In [1]: import numpy as np

In [2]: np.set_printoptions(precision=2, suppress=True, linewidth=140)

In [3]: rng = np.random.default_rng(676)

In [4]: F = (rng.random((5, 5)) < 0.3) + np.eye(5)

In [5]: F /= F.sum(axis=1, keepdims=True)

In [6]: F
Out[6]: 
array([[0.67, 0.  , 0.33, 0.  , 0.  ],
       [0.  , 0.5 , 0.5 , 0.  , 0.  ],
       [0.25, 0.25, 0.5 , 0.  , 0.  ],
       [0.  , 0.  , 0.5 , 0.5 , 0.  ],
       [0.  , 0.33, 0.33, 0.  , 0.33]])

In [7]: np.round(np.linalg.matrix_power(F, 100), 2) + 0
Out[7]: 
array([[0.33, 0.22, 0.44, 0.  , 0.  ],
       [0.33, 0.22, 0.44, 0.  , 0.  ],
       [0.33, 0.22, 0.44, 0.  , 0.  ],
       [0.33, 0.22, 0.44, 0.  , 0.  ],
       [0.33, 0.22, 0.44, 0.  , 0.  ]])

In [8]: np.linalg.matrix_power(F, 2)
Out[8]: 
array([[0.53, 0.08, 0.39, 0.  , 0.  ],
       [0.12, 0.38, 0.5 , 0.  , 0.  ],
       [0.29, 0.25, 0.46, 0.  , 0.  ],
       [0.12, 0.12, 0.5 , 0.25, 0.  ],
       [0.08, 0.36, 0.44, 0.  , 0.11]])

In [9]: pr = np.eye(5)[2]

In [10]: for _ in range(5):
    ...:     pr = pr @ F
    ...:     print(pr.round(2))
    ...: 
[0.25 0.25 0.5  0.   0.  ]
[0.29 0.25 0.46 0.   0.  ]
[0.31 0.24 0.45 0.   0.  ]
[0.32 0.23 0.45 0.   0.  ]
[0.32 0.23 0.45 0.   0.  ]

In [11]: q, Rm = np.linalg.qr(F)

In [12]: np.round(q.T @ q, 2) + 0
Out[12]: 
array([[1., 0., 0., 0., 0.],
       [0., 1., 0., 0., 0.],
       [0., 0., 1., 0., 0.],
       [0., 0., 0., 1., 0.],
       [0., 0., 0., 0., 1.]])

In [13]: np.round(abs(Rm[0, 0]), 2), round(np.linalg.norm(F[:, 0]), 2)
Out[13]: (np.float64(0.71), np.float64(0.71))

In [14]: Rm
Out[14]: 
array([[-0.71, -0.09, -0.49,  0.  ,  0.  ],
       [ 0.  , -0.64, -0.69,  0.  , -0.17],
       [ 0.  ,  0.  , -0.51, -0.49,  0.01],
       [ 0.  ,  0.  ,  0.  , -0.11, -0.07],
       [ 0.  ,  0.  ,  0.  ,  0.  ,  0.28]])

In [15]: q.shape, Rm.shape
Out[15]: ((5, 5), (5, 5))

In [16]: np.round(q @ Rm, 2) + 0
Out[16]: 
array([[0.67, 0.  , 0.33, 0.  , 0.  ],
       [0.  , 0.5 , 0.5 , 0.  , 0.  ],
       [0.25, 0.25, 0.5 , 0.  , 0.  ],
       [0.  , 0.  , 0.5 , 0.5 , 0.  ],
       [0.  , 0.33, 0.33, 0.  , 0.33]])

In [17]: cent = np.array([[-5, -7, 5, 8, 4],
    ...:     [2, 9, -9, -2, 2],
    ...:     [6, 9, -1, 9, -3],
    ...:     [-2, 0, -7, -1, 1],
    ...:     [9, 2, 7, -8, -7]])

In [18]: data = (rng.random((12, 5)) < 0.25) @ cent

In [19]: data
Out[19]: 
array([[-5, -7,  5,  8,  4],
       [-2,  0, -7, -1,  1],
       [ 0,  0,  0,  0,  0],
       [ 0,  0,  0,  0,  0],
       [ 6,  9, -1,  9, -3],
       [ 0,  0,  0,  0,  0],
       [ 6,  9, -1,  9, -3],
       [-2,  0, -7, -1,  1],
       [ 0,  0,  0,  0,  0],
       [ 0,  0,  0,  0,  0],
       [ 1,  2,  4, 17,  1],
       [ 2,  9, -9, -2,  2]])

In [20]: # rows 2 and 3 are equal

In [21]: cent = data[[11, 5]].astype(float)

In [22]: for _ in range(5):
    ...:     z = np.linalg.norm(data[:, None] - cent, axis=-1).argmin(axis=1)
    ...:     cent = np.array([data[z == j].mean(axis=0) for j in range(2)])
    ...: 

In [23]: z
Out[23]: array([1, 1, 1, 1, 1, 1, 1, 1, 1, 1, 1, 0])

In [24]: np.abs(cent[1] - cent[0]).argmax()
Out[24]: np.int64(2)

In [25]: z = data[:, 3] > np.median(data[:, 3])

In [26]: f = data[z].mean(axis=0) - data[~z].mean(axis=0)

In [27]: (((data - data.mean(axis=0)) @ f > 0) == z).mean()
Out[27]: np.float64(1.0)

In [28]: ((data - data.mean(axis=0)) @ f > 0).astype(int)
Out[28]: array([1, 0, 0, 0, 1, 0, 1, 0, 0, 0, 1, 0])

In [29]: z.astype(int)
Out[29]: array([1, 0, 0, 0, 1, 0, 1, 0, 0, 0, 1, 0])

In [30]: E = np.array([[2, 1, 2, 1, 0, 2],
    ...:     [0, 0, 2, 0, 0, 0],
    ...:     [2, 0, 1, 1, 2, 1],
    ...:     [1, 0, 0, 2, 0, 1],
    ...:     [0, 0, 2, 0, 0, 1]])

In [31]: E[-1] = E[0] + -1 * E[1]

In [32]: E
Out[32]: 
array([[2, 1, 2, 1, 0, 2],
       [0, 0, 2, 0, 0, 0],
       [2, 0, 1, 1, 2, 1],
       [1, 0, 0, 2, 0, 1],
       [2, 1, 0, 1, 0, 2]])

In [33]: # looks like rank 4

In [34]: left, s, Vt = np.linalg.svd(E)

In [35]: V = Vt[:(s > 1e-8).sum()]

In [36]: vec = E[1] + 5 * E[0] + rng.integers(2) * np.eye(6)[5]

In [37]: vec
Out[37]: array([10.,  5., 12.,  5.,  0., 10.])

In [38]: np.diag(V.T @ V)
Out[38]: array([0.51, 0.3 , 1.  , 0.92, 0.83, 0.44])

In [39]: np.linalg.matrix_rank(np.vstack([E, vec]))
Out[39]: np.int64(4)

In [40]: np.round(V.T @ V, 2) + 0
Out[40]: 
array([[ 0.51,  0.18,  0.  ,  0.06,  0.28,  0.37],
       [ 0.18,  0.3 ,  0.  , -0.23, -0.21,  0.28],
       [ 0.  ,  0.  ,  1.  ,  0.  ,  0.  ,  0.  ],
       [ 0.06, -0.23,  0.  ,  0.92, -0.07,  0.09],
       [ 0.28, -0.21,  0.  , -0.07,  0.83, -0.14],
       [ 0.37,  0.28,  0.  ,  0.09, -0.14,  0.44]])

In [41]: B = np.array([[2, -1], [1, 1], [1, 3], [3, -3], [0, 1], [-2, 2]])

In [42]: np.einsum("ij->j", E)
Out[42]: array([7, 2, 5, 5, 2, 6])

In [43]: np.einsum("ik,kj->ij", E, B)
Out[43]: 
array([[ 6,  6],
       [ 2,  6],
       [ 6,  2],
       [ 6, -5],
       [ 4,  0]])

In [44]: np.vstack([E, B.T]).shape
Out[44]: (7, 6)

In [45]: np.linalg.matrix_rank(E @ B)
Out[45]: np.int64(2)

In [46]: np.einsum("ij,ij->i", E, E)
Out[46]: array([14,  4, 11,  6, 10])
